% python3 -q
>>> import numpy as np
>>> import numpy.linalg as la
>>> np.set_printoptions(precision=1, suppress=True, linewidth=120, sign=" ")
>>> feats = np.cumsum(np.array([[0, 0, 0, 0],
...     [2, 2, 2, 0],
...     [1, 2, 2, 2],
...     [0, 2, 1, 0],
...     [2, 1, 0, 1],
...     [0, 2, 0, 0],
...     [0, 2, 1, 2],
...     [0, 2, 0, 1],
...     [0, 2, 0, 2],
...     [2, 0, 1, 0],
...     [0, 2, 1, 0],
...     [2, 1, 0, 0],
...     [2, 1, 0, 2],
...     [1, 0, 2, 0]]), axis=0)
>>> feats
array([[  0,   0,   0,   0],
       [  2,   2,   2,   0],
       [  3,   4,   4,   2],
       [  3,   6,   5,   2],
       [  5,   7,   5,   3],
       [  5,   9,   5,   3],
       [  5,  11,   6,   5],
       [  5,  13,   6,   6],
       [  5,  15,   6,   8],
       [  7,  15,   7,   8],
       [  7,  17,   8,   8],
       [  9,  18,   8,   8],
       [ 11,  19,   8,  10],
       [ 12,  19,  10,  10]])
>>> left, sv, vt = la.svd(feats)
>>> np.argmax(sv[:-1] / (sv[1:] + 1e-6)) + 1
np.int64(1)
>>> sv
array([ 62.4,   5. ,   3.5,   1.7])
>>> B = left[:, :1] @ np.diag(sv[:1]) @ vt[:1]
>>> round(float(np.abs(feats - B).max()), 1)
2.1
>>> la.matrix_rank(feats, rtol=0.05)
np.int64(3)
>>> d = la.norm(feats[:, None] - feats[None], axis=-1)
>>> np.unravel_index(d.round(6).argmax(), d.shape)
(np.int64(0), np.int64(13))
>>> d[:5, :5]
array([[  0. ,   3.5,   6.7,   8.6,  10.4],
       [  3.5,   0. ,   3.6,   5.5,   7.2],
       [  6.7,   3.6,   0. ,   2.2,   3.9],
       [  8.6,   5.5,   2.2,   0. ,   2.4],
       [ 10.4,   7.2,   3.9,   2.4,   0. ]])
>>> d[5]
array([ 11.8,   8.7,   5.6,   3.7,   2. ,   0. ,   3. ,   5.1,   7.9,   8.3,  10.1,  11.4,  13.9,  14.9])
>>> (d + 1e9 * np.eye(14)).round(6).argmin(axis=1)
array([  1,   0,   3,   2,   5,   4,   7,   6,   9,   8,   9,  10,  13,  12])
>>> B = np.array([[-1, 0, -3], [0, 1, -1], [1, 4, -2], [1, -2, -3]])
>>> feats @ B
array([[   0,    0,    0],
       [   0,   10,  -12],
       [   3,   16,  -27],
       [   4,   22,  -31],
       [   3,   21,  -41],
       [   3,   23,  -43],
       [   6,   25,  -53],
       [   7,   25,  -58],
       [   9,   23,  -66],
       [   8,   27,  -74],
       [   9,   33,  -78],
       [   7,   34,  -85],
       [   7,   31,  -98],
       [   8,   39, -105]])
>>> np.einsum("ij->j", feats)
array([  79,  155,   80,   73])
>>> np.vstack([feats, B.T]).shape
(17, 4)
>>> np.einsum("ik,kj->ij", feats, B)
array([[   0,    0,    0],
       [   0,   10,  -12],
       [   3,   16,  -27],
       [   4,   22,  -31],
       [   3,   21,  -41],
       [   3,   23,  -43],
       [   6,   25,  -53],
       [   7,   25,  -58],
       [   9,   23,  -66],
       [   8,   27,  -74],
       [   9,   33,  -78],
       [   7,   34,  -85],
       [   7,   31,  -98],
       [   8,   39, -105]])
>>> la.matrix_rank(np.vstack([feats, B.T]))
np.int64(4)
>>> t3 = np.stack([feats, -1 * feats, feats[::-1]])
>>> np.einsum("bij,cij->bc", t3, t3)
array([[ 3939, -3939,  2098],
       [-3939,  3939, -2098],
       [ 2098, -2098,  3939]])
>>> t3.shape
(3, 14, 4)
>>> t3.sum(axis=0)
array([[ 12,  19,  10,  10],
       [ 11,  19,   8,  10],
       [  9,  18,   8,   8],
       [  7,  17,   8,   8],
       [  7,  15,   7,   8],
       [  5,  15,   6,   8],
       [  5,  13,   6,   6],
       [  5,  11,   6,   5],
       [  5,   9,   5,   3],
       [  5,   7,   5,   3],
       [  3,   6,   5,   2],
       [  3,   4,   4,   2],
       [  2,   2,   2,   0],
       [  0,   0,   0,   0]])
>>> (t3 @ feats.T).shape
(3, 14, 14)
>>> la.norm(t3, axis=(1, 2))
array([ 62.8,  62.8,  62.8])
>>> u = np.array([2, -3, -2])
>>> np.convolve(feats[7], u)
array([ 10,  11, -37, -32, -30, -12])
>>> np.correlate(feats[7], feats[2], "full")
array([  10,   46,   84,  103,   87,   42,   18])
>>> np.polyval(u, feats[7])
array([  33,  297,   52,   52])
>>> np.array([np.convolve(row, u, "same") for row in feats])
array([[  0,   0,   0,   0],
       [ -2,  -6, -10,  -4],
       [ -1, -10, -16, -14],
       [  3, -14, -23, -16],
       [ -1, -21, -23, -19],
       [  3, -27, -27, -19],
       [  7, -31, -30, -27],
       [ 11, -37, -32, -30],
       [ 15, -43, -32, -36],
       [  9, -45, -35, -38],
       [ 13, -49, -42, -40],
       [  9, -56, -44, -40],
       [  5, -63, -42, -46],
       [  2, -61, -48, -50]])
>>> data = np.loadtxt("dump.csv", delimiter=",")
>>> data
array([[ 40.,   4.,   8.,   4.,   5.,   6.],
       [ 25.,   1.,   5.,   9.,   8.,   0.],
       [ 25.,   8.,   5.,   4.,   8.,   4.],
       [ 30.,   8.,   6.,   2.,   4.,   4.],
       [ 15.,   7.,   3.,   5.,   0.,   2.],
       [ 25.,   8.,   5.,   5.,   0.,   0.]])
>>> # column 0 dominates
>>> round(la.norm(data[5] - data[4]), 1)
np.float64(10.4)
>>> la.norm(data, axis=1).argmax()
np.int64(0)
>>> data[5] @ data[4]
np.float64(471.0)
>>> B = data / la.norm(data, axis=1, keepdims=True)
>>> C2 = B @ B.T
>>> C2
array([[ 1. ,  0.9,  1. ,  1. ,  0.9,  1. ],
       [ 0.9,  1. ,  0.9,  0.9,  0.9,  0.9],
       [ 1. ,  0.9,  1. ,  1. ,  0.9,  0.9],
       [ 1. ,  0.9,  1. ,  1. ,  1. ,  1. ],
       [ 0.9,  0.9,  0.9,  1. ,  1. ,  1. ],
       [ 1. ,  0.9,  0.9,  1. ,  1. ,  1. ]])
>>> (np.abs(C2) > 0.9).astype(int)
array([[ 1,  1,  1,  1,  1,  1],
       [ 1,  1,  1,  1,  0,  1],
       [ 1,  1,  1,  1,  1,  1],
       [ 1,  1,  1,  1,  1,  1],
       [ 1,  0,  1,  1,  1,  1],
       [ 1,  1,  1,  1,  1,  1]])
>>> np.argwhere(np.triu(np.abs(C2) > 0.95, 1))
array([[ 0,  2],
       [ 0,  3],
       [ 0,  5],
       [ 2,  3],
       [ 3,  4],
       [ 3,  5],
       [ 4,  5]])
>>> r = la.matrix_rank(data)
>>> r
np.int64(5)
>>> ns = la.svd(data)[2][r:].T
>>> np.round(data @ ns, 1) + 0
array([[ 0.],
       [ 0.],
       [ 0.],
       [ 0.],
       [ 0.],
       [ 0.]])
>>> ns.shape
(6, 1)
>>> np.allclose(data @ ns, 0)
True
>>> K = np.loadtxt("block7.csv", delimiter=",")
>>> K
array([[ 5., -1., -1.,  2.,  3., -1., -2.,  3.,  4., -2.],
       [-3., -5.,  1., -1., -3., -5.,  1.,  0., -3., -4.],
       [-5., -1.,  2., -3.,  1., -1.,  0., -4., -5., -5.],
       [-1., -5.,  0., -8.,  2.,  5.,  4., -5.,  1., -2.],
       [ 2.,  1., -1.,  5., -5.,  0., -1.,  2., -4., -1.],
       [ 5.,  2.,  5., -1.,  2.,  7.,  1., -1., -4., -2.],
       [-2.,  0.,  0.,  2.,  4.,  5., 10., -4.,  5., -2.],
       [-3., -3.,  1.,  3., -3., -5.,  3., 10., -1.,  4.],
       [ 3.,  2., -3.,  4., -5.,  0., -5., -1., -5.,  0.],
       [-4.,  1., -1.,  3., -5.,  4.,  0.,  1.,  0., -6.]])
>>> rng = np.random.default_rng(754001)
>>> labels = rng.permutation(10)
>>> labels
array([ 7,  2,  6,  3,  5,  4,  0,  1,  9,  8])
>>> B = K[labels][:, labels]
>>> B
array([[10.,  1.,  3.,  3., -5., -3., -3., -3.,  4., -1.],
       [-4.,  2.,  0., -3., -1.,  1., -5., -1., -5., -5.],
       [-4.,  0., 10.,  2.,  5.,  4., -2.,  0., -2.,  5.],
       [-5.,  0.,  4., -8.,  5.,  2., -1., -5., -2.,  1.],
       [-1.,  5.,  1., -1.,  7.,  2.,  5.,  2., -2., -4.],
       [ 2., -1., -1.,  5.,  0., -5.,  2.,  1., -1., -4.],
       [ 3., -1., -2.,  2., -1.,  3.,  5., -1., -2.,  4.],
       [ 0.,  1.,  1., -1., -5., -3., -3., -5., -4., -3.],
       [ 1., -1.,  0.,  3.,  4., -5., -4.,  1., -6.,  0.],
       [-1., -3., -5.,  4.,  0., -5.,  3.,  2.,  0., -5.]])
>>> np.sort(np.abs(la.eigvals(B)))
array([  1.4,   1.4,   6.4,   6.4,   7.8,   7.9,  11.4,  11.4,  11.9,  11.9])
>>> np.trace(B)
np.float64(5.0)
>>> np.diag(B)
array([10.,  2., 10., -8.,  7., -5.,  5., -5., -6., -5.])
>>> x0 = np.array([-4, 3, -5, 5, 4, -1, 1, -1, -2, -4])
>>> a = np.maximum(B @ x0, 0)
>>> np.flatnonzero(a > 1e-9)
array([ 1,  4,  5,  8,  9])
>>> B.T @ a
array([-114.,   69., -315.,  445.,  522., -581.,  290.,  299., -515., -874.])
>>> B * (a > 1e-9)[:, None]
array([[ 0.,  0.,  0.,  0., -0., -0., -0., -0.,  0., -0.],
       [-4.,  2.,  0., -3., -1.,  1., -5., -1., -5., -5.],
       [-0.,  0.,  0.,  0.,  0.,  0., -0.,  0., -0.,  0.],
       [-0.,  0.,  0., -0.,  0.,  0., -0., -0., -0.,  0.],
       [-1.,  5.,  1., -1.,  7.,  2.,  5.,  2., -2., -4.],
       [ 2., -1., -1.,  5.,  0., -5.,  2.,  1., -1., -4.],
       [ 0., -0., -0.,  0., -0.,  0.,  0., -0., -0.,  0.],
       [ 0.,  0.,  0., -0., -0., -0., -0., -0., -0., -0.],
       [ 1., -1.,  0.,  3.,  4., -5., -4.,  1., -6.,  0.],
       [-1., -3., -5.,  4.,  0., -5.,  3.,  2.,  0., -5.]])
>>> C2 = np.cov(feats, rowvar=False)
>>> np.argsort(-feats.std(axis=0).round(6), kind="stable")
array([ 1,  3,  0,  2])
>>> feats.std(axis=0)
array([ 3.2,  6.2,  2.5,  3.4])
>>> C2.shape
(4, 4)
>>> Z = 10 * np.array([[0.0, 1.3, -0.4, -2.1], [-0.5, 0.7, 1.1, 0.1]])
>>> labels = rng.integers(0, 2, 26)
>>> F = Z[labels] + rng.normal(size=(26, 4))
>>> F.round(1) + 0
array([[ -4.6,   6.2,  11.1,   2.8],
       [ -0.8,  11.7,  -4.4, -22.2],
       [  0.2,  13.4,  -3.7, -20.8],
       [ -0.4,  15.3,  -2.3, -20.6],
       [ -4.2,   8.3,  10.3,   2.3],
       [  0.5,  13.5,  -4.1, -21.6],
       [  0.1,  13.5,  -4.2, -21. ],
       [ -0.1,  12.3,  -2. , -21.4],
       [  1.5,  13.2,  -3.2, -21.3],
       [  0.2,  13.7,  -2.5, -21.9],
       [  0.3,  11.5,  -3.9, -21.9],
       [ -7. ,   6.9,   9.9,   0. ],
       [ -3. ,   7.3,  11.2,   0.4],
       [  0.5,  13.2,  -4.2, -20.2],
       [ -5.2,   6.3,  11.9,  -0.1],
       [ -0.9,  14.3,  -5.6, -21.5],
       [ -0.5,  12.6,  -4.2, -21.8],
       [ -4.3,   5.3,  11.3,   0.3],
       [ -4.5,   7.6,  12.5,   1.8],
       [ -4.1,   5.6,  10.9,   0.9],
       [  1.2,  11.7,  -4.1, -21.4],
       [  1.6,  12.7,  -4.7, -20.5],
       [  0. ,  13.4,  -4. , -20.7],
       [  0.3,  12. ,  -5. , -19.8],
       [ -4.5,   9. ,  10.5,   0.2],
       [ -4.5,   6.8,  11.8,   0.9]])
>>> B = np.c_[F[:, :2] @ np.array([[2, 0], [2, -3]]), np.array([1, 3, 1, 1, 0, 3, 1, 3, 2, 1, 1, 1, 3, 0, 2, 3, 0, 0, 1, 0, 0, 2, 3, 0, 1, 2])]
>>> B
array([[  3.1, -18.5,   1. ],
       [ 21.7, -35. ,   3. ],
       [ 27.2, -40.2,   1. ],
       [ 29.9, -45.9,   1. ],
       [  8.3, -25. ,   0. ],
       [ 27.9, -40.5,   3. ],
       [ 27.1, -40.5,   1. ],
       [ 24.4, -36.9,   3. ],
       [ 29.3, -39.6,   2. ],
       [ 27.8, -41. ,   1. ],
       [ 23.7, -34.5,   1. ],
       [ -0.1, -20.7,   1. ],
       [  8.5, -21.9,   3. ],
       [ 27.5, -39.6,   0. ],
       [  2.2, -19. ,   2. ],
       [ 26.8, -42.8,   3. ],
       [ 24.1, -37.8,   0. ],
       [  2. , -16. ,   0. ],
       [  6.2, -22.9,   1. ],
       [  2.9, -16.8,   0. ],
       [ 25.7, -35.1,   0. ],
       [ 28.5, -38. ,   2. ],
       [ 26.7, -40.2,   3. ],
       [ 24.6, -36. ,   0. ],
       [  9.1, -27.1,   1. ],
       [  4.7, -20.5,   2. ]])
>>> np.round(la.norm(B - F @ la.lstsq(F, B)[0], axis=0), 1) + 0
array([ 0. ,  0. ,  5.4])
